% ipython --no-banner

In [1]: import numpy as np

In [2]: from numpy import linalg as LA

In [3]: np.set_printoptions(precision=2, suppress=True, linewidth=140, sign=" ")

In [4]: B = np.array([[-2, 3, 2], [0, 0, -2], [0, 0, 1]])

In [5]: F = B + B.T

In [6]: print(F)
[[-4  3  2]
 [ 3  0 -2]
 [ 2 -2  2]]

In [7]: # equal to its transpose

In [8]: ev, vecs = LA.eigh(F)

In [9]: x = np.array([2, 1, 1])

In [10]: print(x @ F @ x)
2

In [11]: print(np.abs(F).sum(axis=1).max(), round(np.abs(ev).max(), 2))
9 6.48

In [12]: print(vecs * np.abs(ev) @ vecs.T)
[[ 4.8  -2.09 -1.28]
 [-2.09  2.94 -0.11]
 [-1.28 -0.11  3.22]]

In [13]: print((np.sign(vecs[:, -1].round(6)) == np.sign(vecs[0, -1].round(6))).astype(int))
[ 1  0  1]

In [14]: print(LA.eigvalsh(F[1:, 1:]))
[-1.24  3.24]

In [15]: print(round(x @ F @ x / (x @ x), 2), round(ev[0], 2), round(float(ev[-1]), 2))
0.33 -6.48 3.24

In [16]: B = np.array([[-1, -3], [3, 0], [-3, -2], [1, 2]])

In [17]: Z = np.array([[1, -2, -1, -7, -5], [2, 8, 4, 1, -1]])

In [18]: X = B @ Z

In [19]: print(X)
[[ -7 -22 -11   4   8]
 [  3  -6  -3 -21 -15]
 [ -7 -10  -5  19  17]
 [  5  14   7  -5  -7]]

In [20]: U, sigma, VT = LA.svd(X)

In [21]: vecs = VT[:(sigma > 1e-8).sum()]

In [22]: rng = np.random.default_rng(78104)

In [23]: x = X[0] + 5 * X[3] + rng.integers(2) * np.eye(5)[1]

In [24]: print(x)
[ 18.  49.  24. -21. -27.]

In [25]: print(np.diag(vecs.T @ vecs))
[ 0.07  0.74  0.19  0.62  0.37]

In [26]: print(np.allclose(vecs.T @ vecs @ x, x))
False

In [27]: print(LA.cond(X) > 100)
True

In [28]: print(LA.matrix_rank(X, rtol=0.1))
2

In [29]: print(X @ LA.pinv(X) @ X)
[[ -7. -22. -11.   4.   8.]
 [  3.  -6.  -3. -21. -15.]
 [ -7. -10.  -5.  19.  17.]
 [  5.  14.   7.  -5.  -7.]]

In [30]: print(np.allclose(X[:-1].T @ LA.lstsq(X[:-1].T, X[-1])[0], X[-1]))
True

In [31]: print(np.abs(X).max())
22

In [32]: print(round(float(LA.norm(X)), 2))
51.21

In [33]: np.zeros(4, 5)
---------------------------------------------------------------------------
TypeError                                 Traceback (most recent call last)
Cell In[33], line 1
----> 1 np.zeros(4, 5)

TypeError: Cannot interpret '5' as a data type

In [34]: print(X.sum(axis=1))
[-28 -42  14  14]

In [35]: LA.rank(X)
---------------------------------------------------------------------------
AttributeError                            Traceback (most recent call last)
Cell In[35], line 1
----> 1 LA.rank(X)

AttributeError: module 'numpy.linalg' has no attribute 'rank'

In [36]: X[4]
---------------------------------------------------------------------------
IndexError                                Traceback (most recent call last)
Cell In[36], line 1
----> 1 X[4]

IndexError: index 4 is out of bounds for axis 0 with size 4

In [37]: print(np.diff(X, axis=0))
[[ 10  16   8 -25 -23]
 [-10  -4  -2  40  32]
 [ 12  24  12 -24 -24]]

In [38]: W0 = np.load("mat.npy")

In [39]: print(W0)
[[-0.54  3.56 -1.01 -0.84]
 [-1.16  4.26 -0.77 -1.53]
 [-1.04  3.7  -1.08 -1.09]
 [-0.94  3.65 -1.05 -0.98]
 [-0.21  3.94 -0.71 -0.87]
 [-5.38 -3.58 -0.06 -2.38]
 [-5.38 -4.12  0.   -2.33]
 [-4.71 -4.04 -0.73 -1.92]
 [-4.86 -4.49  0.02 -2.22]
 [-4.94 -3.62  0.2  -1.99]
 [ 4.52  0.04  4.36 -3.93]
 [ 4.93  0.76  4.16 -4.08]
 [ 4.94  0.07  4.19 -4.42]
 [ 5.26 -0.34  3.48 -3.78]
 [ 4.93  0.    4.3  -3.7 ]]

In [40]: Xc = (W0 - W0.mean(axis=0)) / W0.std(axis=0)

In [41]: print(np.argwhere(np.abs(Xc) > 2))
[]

In [42]: b = LA.lstsq(np.delete(Xc, 3, axis=1), Xc[:, 3])[0]

In [43]: print(b)
[ 0.08  0.18 -1.  ]

In [44]: print(round(float(1 - np.var(Xc[:, 3] - np.delete(Xc, 3, axis=1) @ b)), 2))
0.96

In [45]: Xc = W0 - W0.mean(axis=1)
---------------------------------------------------------------------------
ValueError                                Traceback (most recent call last)
Cell In[45], line 1
----> 1 Xc = W0 - W0.mean(axis=1)

ValueError: operands could not be broadcast together with shapes (15,4) (15,) 

In [46]: Xc = W0 - W0.mean(axis=0)

In [47]: U, sigma, VT = LA.svd(Xc, full_matrices=False)

In [48]: print(np.abs(U[:, 0]).argmax())
6

In [49]: print(np.round((sigma ** 2).sum() ** 2 / (sigma ** 4).sum(), 2))
1.77

In [50]: print(np.round(np.abs(VT[-1]), 2) + 0)
[ 0.1   0.    0.58  0.81]

In [51]: print((np.sign(U[:, 0]) == np.sign(U[0, 0])).astype(int))
[ 1  1  0  0  1  0  0  0  0  0  1  1  1  1  1]

In [52]: print(np.round(Xc.mean(axis=0), 2) + 0)
[ 0.  0.  0.  0.]

In [53]: print(np.round(sigma ** 2 / (sigma ** 2).sum(), 2) + 0)
[ 0.69  0.31  0.    0.  ]

In [54]: print(np.abs(VT[0]).argmax())
0

In [55]: u = np.array([1, -2])

In [56]: print(np.correlate(W0[0], W0[13], "full"))
[  2.04 -15.34  16.39  -4.39  16.15  -5.03  -4.42]

In [57]: K = np.loadtxt("w.csv", delimiter=",")

In [58]: print(K)
[[ 2. -2. -1.  2.  0.]
 [ 1.  1. -1.  1. -1.]
 [ 0. -2.  1.  2.  2.]
 [ 5.  1. -4.  5. -3.]]

In [59]: # rank 3

In [60]: x = np.array([1, 0, 3, 2, 3])

In [61]: print(K * x)
[[  2.  -0.  -3.   4.   0.]
 [  1.   0.  -3.   2.  -3.]
 [  0.  -0.   3.   4.   6.]
 [  5.   0. -12.  10.  -9.]]

In [62]: print((K @ x).argmax())
2

In [63]: print(K @ x)
[ 3. -3. 13. -6.]

In [64]: print(np.sign((K @ x).round(6)))
[ 1. -1.  1. -1.]

In [65]: rank = LA.matrix_rank(K)

In [66]: print(rank)
3

In [67]: null = LA.svd(K)[2][rank:].T

In [68]: print(null.shape)
(5, 2)

In [69]: print([int(LA.matrix_rank(np.delete(K, i, axis=0))) for i in range(4)])
[3, 3, 2, 3]

In [70]: print([int(LA.matrix_rank(K[:, :j + 1])) for j in range(5)])
[1, 2, 3, 3, 3]

In [71]: print(np.round(null @ null.T, 2) + 0)
[[ 0.57  0.2   0.33 -0.2   0.23]
 [ 0.2   0.1   0.   -0.1   0.2 ]
 [ 0.33  0.    0.67  0.   -0.33]
 [-0.2  -0.1   0.    0.1  -0.2 ]
 [ 0.23  0.2  -0.33 -0.2   0.57]]

In [72]: print([int(LA.matrix_rank(K[:i])) for i in range(1, len(K) + 1)])
[1, 2, 3, 3]

In [73]: B = np.array([[1, 3, -3], [-3, -2, -3]])

In [74]: Z = np.kron(B, K)

In [75]: print(LA.matrix_rank(Z))
6

In [76]: u = np.array([5, 3, 2, 1]) + 0.5

In [77]: J = np.eye(4) - 2 * np.outer(u, u) / (u @ u)

In [78]: print(J)
[[-0.19 -0.75 -0.54 -0.32]
 [-0.75  0.52 -0.34 -0.21]
 [-0.54 -0.34  0.75 -0.15]
 [-0.32 -0.21 -0.15  0.91]]

In [79]: # orthonormal columns

In [80]: print(np.round(J.T @ J, 2) + 0)
[[ 1.  0.  0.  0.]
 [ 0.  1.  0.  0.]
 [ 0.  0.  1.  0.]
 [ 0.  0.  0.  1.]]

In [81]: print(LA.norm(J, axis=0))
[ 1.  1.  1.  1.]

In [82]: print(LA.svd(J, compute_uv=False))
[ 1.  1.  1.  1.]

In [83]: print(LA.pinv(J))
[[-0.19 -0.75 -0.54 -0.32]
 [-0.75  0.52 -0.34 -0.21]
 [-0.54 -0.34  0.75 -0.15]
 [-0.32 -0.21 -0.15  0.91]]

In [84]: print(round(J[:, 3] @ J[:, 1], 2))
0.0

In [85]: u, g = J[2], J[3]

In [86]: print(u @ u)
1.0

In [87]: pr = (u @ g) / (u @ u) * u

In [88]: print(LA.matrix_rank(np.outer(u, g)))
1

In [89]: print(np.outer(u, g))
[[ 0.17  0.11  0.08 -0.49]
 [ 0.11  0.07  0.05 -0.31]
 [-0.24 -0.16 -0.11  0.69]
 [ 0.05  0.03  0.02 -0.13]]

In [90]: print(np.round((g - pr) @ u, 2))
0.0

In [91]: U, sigma, VT = LA.svd(X)

In [92]: print(sigma.round(2) + 0)
[ 43.11  27.63   0.     0.  ]

In [93]: print(np.argmax(sigma[:-1] / (sigma[1:] + 1e-6)) + 1)
2

In [94]: B = U[:, :2] @ np.diag(sigma[:2]) @ VT[:2]

In [95]: print(B)
[[ -7. -22. -11.   4.   8.]
 [  3.  -6.  -3. -21. -15.]
 [ -7. -10.  -5.  19.  17.]
 [  5.  14.   7.  -5.  -7.]]

In [96]: print(round(LA.norm(X - B, 2), 2), np.round(sigma[2], 2))
0.0 0.0

In [97]: ev, vecs = LA.eigh(J)

In [98]: x = np.array([3, 1, 0, 1])

In [99]: print(vecs * np.maximum(ev, 0) @ vecs.T)
[[ 0.41 -0.38 -0.27 -0.16]
 [-0.38  0.76 -0.17 -0.1 ]
 [-0.27 -0.17  0.88 -0.07]
 [-0.16 -0.1  -0.07  0.96]]

In [100]: print(round(x @ J @ x / (x @ x), 2), ev[0], ev[-1])
-0.65 -1.0 1.0

In [101]: print(round(x @ J @ x, 2))
-7.13

In [102]: lab = rng.permutation(4)

In [103]: print(lab)
[ 3  0  2  1]

In [104]: B = J[lab][:, lab]

In [105]: print(np.diag(B))
[ 0.91 -0.19  0.75  0.52]

In [106]: m1 = np.load("arr.npy")

In [107]: print(m1)
[[ 2.05  3.    0.  ]
 [ 3.    2.05  0.  ]
 [ 2.    3.    0.05]]

In [108]: print(LA.cond(m1) > 100)
True

In [109]: B = np.array([[-2, -2, -3], [-2, -1, 0]])

In [110]: Z = np.kron(B, m1)

In [111]: print(Z)
[[-4.1  -6.   -0.   -4.1  -6.   -0.   -6.15 -9.   -0.  ]
 [-6.   -4.1  -0.   -6.   -4.1  -0.   -9.   -6.15 -0.  ]
 [-4.   -6.   -0.1  -4.   -6.   -0.1  -6.   -9.   -0.15]
 [-4.1  -6.   -0.   -2.05 -3.   -0.    0.    0.    0.  ]
 [-6.   -4.1  -0.   -3.   -2.05 -0.    0.    0.    0.  ]
 [-4.   -6.   -0.1  -2.   -3.   -0.05  0.    0.    0.  ]]

In [112]: x = np.array([-4, -2, -3])

In [113]: rhs = m1 @ x

In [114]: b, lr = np.zeros(3), 1 / LA.norm(m1, 2) ** 2

In [115]: for i in range(50):
     ...:     b -= lr * m1.T @ (m1 @ b - rhs)
     ...:     if i % 10 == 0: print(i, round(LA.norm(m1 @ b - rhs), 2))
     ...: 
0 1.77
10 1.28
20 0.92
30 0.67
40 0.49

In [116]: print(b.round(2) + 0)
[-3.73 -2.26  0.  ]

In [117]: print(round(LA.cond(m1), 2))
176.71
